% python3 -q
>>> import numpy as np
>>> from numpy import linalg as LA
>>> np.set_printoptions(precision=1, suppress=True, linewidth=200)
>>> J = np.array([[0.8, -0.7, 0.7],
...     [0.0, -0.6, -0.4],
...     [0.6, 1.0, 1.0],
...     [0.7, -1.0, -0.2],
...     [1.0, 1.0, 1.0],
...     [-0.9, 1.0, -0.5],
...     [0.1, 0.8, 0.7],
...     [0.8, 0.9, 1.0],
...     [0.7, 1.0, 1.0],
...     [0.6, 1.0, 1.0],
...     [0.9, -0.2, 1.0],
...     [-0.9, -1.0, -1.0],
...     [-0.5, 0.8, 0.0],
...     [-0.8, -1.0, -1.0],
...     [1.0, 1.0, 1.0],
...     [0.8, 1.0, 1.0],
...     [-0.2, -0.3, -0.5],
...     [-0.8, -0.9, -1.0]])
>>> lab = J[:, 0] > np.median(J[:, 0])
>>> f = J[lab].mean(axis=0) - J[~lab].mean(axis=0)
>>> print(lab.astype(int))
[1 0 0 1 1 0 0 1 1 0 1 0 0 0 1 1 0 0]
>>> print(np.round((((J - J.mean(axis=0)) @ f > 0) == lab).mean(), 1))
0.8
>>> print(((J - J.mean(axis=0)) @ f > 0).astype(int))
[1 0 1 0 1 0 1 1 1 1 1 0 0 0 1 1 0 0]
>>> vec = np.array([1, 2, 2])
>>> rhs = J @ vec
>>> print(LA.lstsq(J, rhs)[0])
[1. 2. 2.]
>>> print(rhs)
[ 0.8 -2.   4.6 -1.7  5.   0.1  3.1  4.6  4.7  4.6  2.5 -4.9  1.1 -4.8  5.   4.8 -1.8 -4.6]
>>> print(LA.solve(J.T @ J, J.T @ rhs))
[1. 2. 2.]
>>> rng = np.random.default_rng(719200)
>>> rhs = rhs + 0.3 * rng.normal(size=18)
>>> print(rhs.round(1) + 0)
[ 0.7 -2.1  5.1 -1.6  5.4  0.   2.4  4.9  4.4  4.9  2.6 -4.4  1.6 -4.4  5.3  4.5 -1.6 -4.8]
>>> beta, *_ = LA.lstsq(J, rhs)
>>> print(beta.round())
[1. 2. 2.]
>>> print(beta)
[1.3 2.1 1.7]
>>> Ac = J - J.mean(axis=0)
>>> V = LA.svd(Ac)[2][:2]
>>> B = Ac - Ac @ V.T @ V
>>> print(np.round(np.cov(Ac @ V.T, rowvar=False), 1) + 0)
[[1.5 0. ]
 [0.  0.4]]
>>> print(np.round(B.std(axis=0), 1) + 0)
[0.1 0.  0.1]
>>> print(round(float(LA.norm(B) / LA.norm(Ac)), 1))
0.1
>>> print((Ac @ V.T).std(axis=0))
[1.2 0.6]
>>> print(LA.norm(B, axis=1).round(6).argmax())
3
>>> G = np.cov(J, rowvar=False)
>>> print(round(float(np.corrcoef(J[:, 1], J[:, 0])[0, 1]), 1))
0.4
>>> print(np.round(LA.eigvalsh(G)[::-1], 1) + 0)
[1.5 0.4 0. ]
>>> print(np.corrcoef(J.T))
[[1.  0.4 0.9]
 [0.4 1.  0.7]
 [0.9 0.7 1. ]]
>>> K = np.load("sample4.npy")
>>> print(K)
[[ 0  0  0  0]
 [-1  2  0  0]
 [-1 -1  2  0]
 [ 0  0  0  1]]
>>> print(np.allclose(K[:-1].T @ LA.lstsq(K[:-1].T, K[-1])[0], K[-1]))
False
>>> print(np.round(K @ LA.pinv(K) @ K, 1) + 0)
[[ 0.  0.  0.  0.]
 [-1.  2.  0.  0.]
 [-1. -1.  2.  0.]
 [ 0.  0.  0.  1.]]
>>> print(LA.lstsq(K[:-1].T, K[-1])[2])
2
>>> print(round(LA.det(K.T), 1))
0.0
>>> print(LA.eigvals(K))
[2. 2. 0. 1.]
>>> print(np.poly(K))
[ 1. -5.  8. -4.  0.]
>>> print(round(LA.det(2 * K), 1), np.round(LA.det(K), 1))
0.0 0.0
>>> lab = rng.permutation(4)
>>> print(lab)
[1 0 2 3]
>>> B = K[lab][:, lab]
>>> print(round(float(LA.det(B)), 1), round(float(LA.det(K[lab])), 1))
0.0 0.0
>>> print(np.trace(B))
5
>>> theta = np.radians(120)
>>> r_ = np.eye(4)
>>> r_[0, 0] = r_[1, 1] = np.cos(theta)
>>> r_[0, 1], r_[1, 0] = -np.sin(theta), np.sin(theta)
>>> print(r_)
[[-0.5 -0.9  0.   0. ]
 [ 0.9 -0.5  0.   0. ]
 [ 0.   0.   1.   0. ]
 [ 0.   0.   0.   1. ]]
>>> B = K @ r_.T
>>> print(np.abs(B - K).max(axis=0))
[2.4 3.9 0.  0. ]
>>> print(np.allclose(K @ K.T, B @ B.T))
True
>>> print(B)
[[ 0.   0.   0.   0. ]
 [-1.2 -1.9  0.   0. ]
 [ 1.4 -0.4  2.   0. ]
 [ 0.   0.   0.   1. ]]
>>> print(np.allclose(LA.norm(K, axis=1), LA.norm(B, axis=1)))
True
>>> arr = np.array([[1.7, 0.1, 0.1],
...     [-0.7, -0.6, -0.5],
...     [0.1, 2.4, -0.3],
...     [2.4, -0.1, -0.4],
...     [0.5, 1.3, -0.3],
...     [0.4, 0.2, 0.4],
...     [-1.7, -0.6, -0.1],
...     [0.5, -1.6, 1.7],
...     [0.6, 0.2, -0.7],
...     [0.4, -1.0, -1.8],
...     [0.1, -1.0, -0.4],
...     [-0.2, -0.8, 0.7],
...     [-1.7, -0.9, 1.8],
...     [-0.3, 0.6, -1.8]])
>>> arr[:, 1] = -3 * arr[:, 0] + 0.3 * rng.normal(size=14)
>>> print(arr)
[[ 1.7 -4.6  0.1]
 [-0.7  2.4 -0.5]
 [ 0.1 -0.8 -0.3]
 [ 2.4 -7.  -0.4]
 [ 0.5 -1.3 -0.3]
 [ 0.4 -1.2  0.4]
 [-1.7  4.6 -0.1]
 [ 0.5 -1.6  1.7]
 [ 0.6 -1.9 -0.7]
 [ 0.4 -1.1 -1.8]
 [ 0.1 -0.5 -0.4]
 [-0.2  0.9  0.7]
 [-1.7  5.   1.8]
 [-0.3  1.  -1.8]]
>>> C = arr[[10, 9]].astype(float)
>>> for _ in range(5):
...     lab = LA.norm(arr[:, None] - C, axis=-1).argmin(axis=1)
...     C = np.array([arr[lab == j].mean(axis=0) for j in range(2)])
... 
>>> print(lab)
[1 0 0 1 0 0 0 0 1 0 0 0 0 0]
>>> print(C)
[[-0.2  0.7 -0.1]
 [ 1.6 -4.5 -0.3]]
>>> print(np.abs(C[1] - C[0]).argmax())
1
>>> print(C[1] - C[0])
[ 1.8 -5.2 -0.3]
